$ python3 -q
>>> import numpy as np
>>> np.set_printoptions(precision=3, suppress=True, linewidth=100)
>>> def tidy(a):
...     return np.round(a, 3) + 0
... 
>>> F = np.array([[-2, 0, -2], [0, 2, 0], [1, 0, -1]])
>>> vec = np.array([1, 0, 0])
>>> F @ np.eye(3)[1]
array([0., 2., 0.])
>>> F @ np.ones(3)
array([-4.,  2.,  0.])
>>> (F * vec).sum(axis=1)
array([-2,  0,  1])
>>> print(np.sign((F @ vec).round(6)))
[-1  0  1]
>>> t3 = np.stack([F, 5 * F, F[::-1]])
>>> np.linalg.matrix_rank(t3)
array([3, 3, 3])
>>> np.linalg.matrix_rank(t3.reshape(3, -1))
np.int64(2)
>>> t3.sum(axis=0)
array([[-11,   0, -13],
       [  0,  14,   0],
       [  4,   0,  -8]])
>>> np.einsum("bij,cij->bc", t3, t3)
array([[ 14,  70,   4],
       [ 70, 350,  20],
       [  4,  20,  14]])
>>> print(tidy(np.linalg.norm(t3, axis=(1, 2))))
[ 3.742 18.708  3.742]
>>> K = np.loadtxt("layer10.csv", delimiter=",")
>>> tidy(K)
array([[0.417, 0.417, 0.25 , 0.083],
       [0.417, 0.417, 0.25 , 0.083],
       [0.25 , 0.25 , 0.15 , 0.05 ],
       [0.083, 0.083, 0.05 , 0.017]])
>>> # rows 0 and 1 are equal
>>> left, sv, VT = np.linalg.svd(K)
>>> V = VT[:(sv > 1e-8).sum()]
>>> rng = np.random.default_rng(198)
>>> vec = K[0] + 5 * K[1] + rng.integers(2) * np.eye(4)[2]
>>> tidy(vec)
array([2.5, 2.5, 1.5, 0.5])
>>> print(tidy(V.T @ V))
[[0.417 0.417 0.25  0.083]
 [0.417 0.417 0.25  0.083]
 [0.25  0.25  0.15  0.05 ]
 [0.083 0.083 0.05  0.017]]
>>> tidy(np.diag(V.T @ V))
array([0.417, 0.417, 0.15 , 0.017])
>>> vals, V = np.linalg.eigh(K)
>>> print(tidy(np.abs(V[:, -1])))
[0.645 0.645 0.387 0.129]
>>> np.unique(vals.round(6) + 0, return_counts=True)[1]
array([3, 1])
>>> tidy(np.linalg.eigvalsh(K + 5 * np.eye(4)))
array([5., 5., 5., 6.])
>>> tidy(vals.sum()), np.trace(K)
(np.float64(1.0), np.float64(1.0))
>>> vec = np.array([4, 9, 8, 3])
>>> tidy((vec - K @ vec) @ (K @ vec))
np.float64(0.0)
>>> tidy(K @ vec)
array([7.667, 7.667, 4.6  , 1.533])
>>> tidy(K @ K @ vec)
array([7.667, 7.667, 4.6  , 1.533])
>>> tidy(np.eye(4) - K)
array([[ 0.583, -0.417, -0.25 , -0.083],
       [-0.417,  0.583, -0.25 , -0.083],
       [-0.25 , -0.25 ,  0.85 , -0.05 ],
       [-0.083, -0.083, -0.05 ,  0.983]])
>>> np.linalg.lstsq(K[:-1].T, K[-1])[2]
np.int32(1)
>>> print(np.allclose(K[:-1].T @ np.linalg.lstsq(K[:-1].T, K[-1])[0], K[-1]))
True
>>> np.abs(np.diag(np.linalg.qr(K)[1])) > 1e-9
array([ True, False, False, False])
>>> left, sv, VT = np.linalg.svd(K)
>>> np.argmax(sv[:-1] / (sv[1:] + 1e-6)) + 1
np.int64(1)
>>> tidy(sv)
array([1., 0., 0., 0.])
>>> A2 = left[:, :1] @ np.diag(sv[:1]) @ VT[:1]
>>> tidy(np.abs(K - A2).max())
np.float64(0.0)
>>> np.linalg.matrix_rank(K, rtol=0.05)
np.int64(1)
>>> tidy(np.linalg.norm(K - A2) / np.linalg.norm(K))
np.float64(0.0)
>>> Z = np.array([[0, 0, 2], [2, 2, 2], [0, 1, 0]])
>>> E = (rng.random((21, 3)) < 0.25) @ Z
>>> E
array([[2, 2, 2],
       [0, 0, 0],
       [0, 0, 2],
       [0, 0, 0],
       [0, 1, 0],
       [2, 3, 2],
       [2, 3, 4],
       [0, 1, 0],
       [0, 0, 2],
       [2, 2, 2],
       [0, 0, 0],
       [2, 2, 2],
       [0, 0, 2],
       [2, 2, 2],
       [2, 2, 4],
       [0, 1, 0],
       [0, 0, 2],
       [0, 0, 0],
       [0, 1, 2],
       [0, 1, 0],
       [0, 0, 0]])
>>> # rows 1 and 3 are equal
>>> vec = np.array([1, -1, -1])
>>> print(E @ np.eye(3)[1])
[2. 0. 0. 0. 1. 3. 3. 1. 0. 2. 0. 2. 0. 2. 2. 1. 0. 0. 1. 1. 0.]
>>> (E @ vec).argmax()
np.int64(1)
>>> E @ (2 * vec)
array([ -4,   0,  -4,   0,  -2,  -6, -10,  -2,  -4,  -4,   0,  -4,  -4,  -4,  -8,  -2,  -4,   0,
        -6,  -2,   0])
>>> E @ vec
array([-2,  0, -2,  0, -1, -3, -5, -1, -2, -2,  0, -2, -2, -2, -4, -1, -2,  0, -3, -1,  0])
>>> E * vec
array([[ 2, -2, -2],
       [ 0,  0,  0],
       [ 0,  0, -2],
       [ 0,  0,  0],
       [ 0, -1,  0],
       [ 2, -3, -2],
       [ 2, -3, -4],
       [ 0, -1,  0],
       [ 0,  0, -2],
       [ 2, -2, -2],
       [ 0,  0,  0],
       [ 2, -2, -2],
       [ 0,  0, -2],
       [ 2, -2, -2],
       [ 2, -2, -4],
       [ 0, -1,  0],
       [ 0,  0, -2],
       [ 0,  0,  0],
       [ 0, -1, -2],
       [ 0, -1,  0],
       [ 0,  0,  0]])
>>> (E * vec).sum(axis=1)
array([-2,  0, -2,  0, -1, -3, -5, -1, -2, -2,  0, -2, -2, -2, -4, -1, -2,  0, -3, -1,  0])
>>> np.linalg.norm(E @ vec) <= np.linalg.norm(E, 2) * np.linalg.norm(vec) + 1e-9
np.True_
>>> np.einsum("ij,j->i", E, vec)
array([-2,  0, -2,  0, -1, -3, -5, -1, -2, -2,  0, -2, -2, -2, -4, -1, -2,  0, -3, -1,  0])
>>> Z = E[[15, 20]].astype(float)
>>> for _ in range(7):
...     idx = np.linalg.norm(E[:, None] - Z, axis=-1).argmin(axis=1)
...     Z = np.array([E[idx == j].mean(axis=0) for j in range(2)])
... 
>>> idx
array([0, 1, 1, 1, 1, 0, 0, 1, 1, 0, 1, 0, 1, 0, 0, 1, 1, 1, 1, 1, 1])
>>> tidy(Z[1] - Z[0])
array([-2.   , -1.929, -1.857])
>>> np.bincount(idx)
array([ 7, 14])
>>> np.abs(Z[1] - Z[0]).argmax()
np.int64(0)
>>> r0 = np.array([2, 1, -3])
>>> X = np.outer(rng.normal(size=18), r0) + 0.02 * rng.normal(size=(18, 3))
>>> tidy(X)
array([[-1.2  , -0.631,  1.84 ],
       [-2.409, -1.214,  3.581],
       [ 1.389,  0.715, -2.095],
       [ 1.027,  0.502, -1.525],
       [ 4.467,  2.235, -6.664],
       [-1.574, -0.794,  2.315],
       [ 0.3  ,  0.1  , -0.526],
       [ 1.228,  0.581, -1.848],
       [-0.089, -0.044,  0.192],
       [ 2.092,  1.018, -3.076],
       [ 0.544,  0.245, -0.679],
       [-2.539, -1.279,  3.78 ],
       [-2.229, -1.143,  3.307],
       [ 3.629,  1.798, -5.454],
       [-1.683, -0.858,  2.574],
       [-0.233, -0.092,  0.325],
       [ 1.675,  0.826, -2.499],
       [-2.869, -1.439,  4.322]])
>>> idx = X[:, 1] > np.median(X[:, 1])
>>> r0 = X[idx].mean(axis=0) - X[~idx].mean(axis=0)
>>> np.argsort(-np.abs(r0).round(6), kind="stable")
array([2, 0, 1])
>>> idx.astype(int)
array([0, 0, 1, 1, 1, 0, 1, 1, 0, 1, 1, 0, 0, 1, 0, 0, 1, 0])
>>> print(((X - X.mean(axis=0)) @ r0 > 0).astype(int))
[0 0 1 1 1 0 1 1 0 1 1 0 0 1 0 0 1 0]
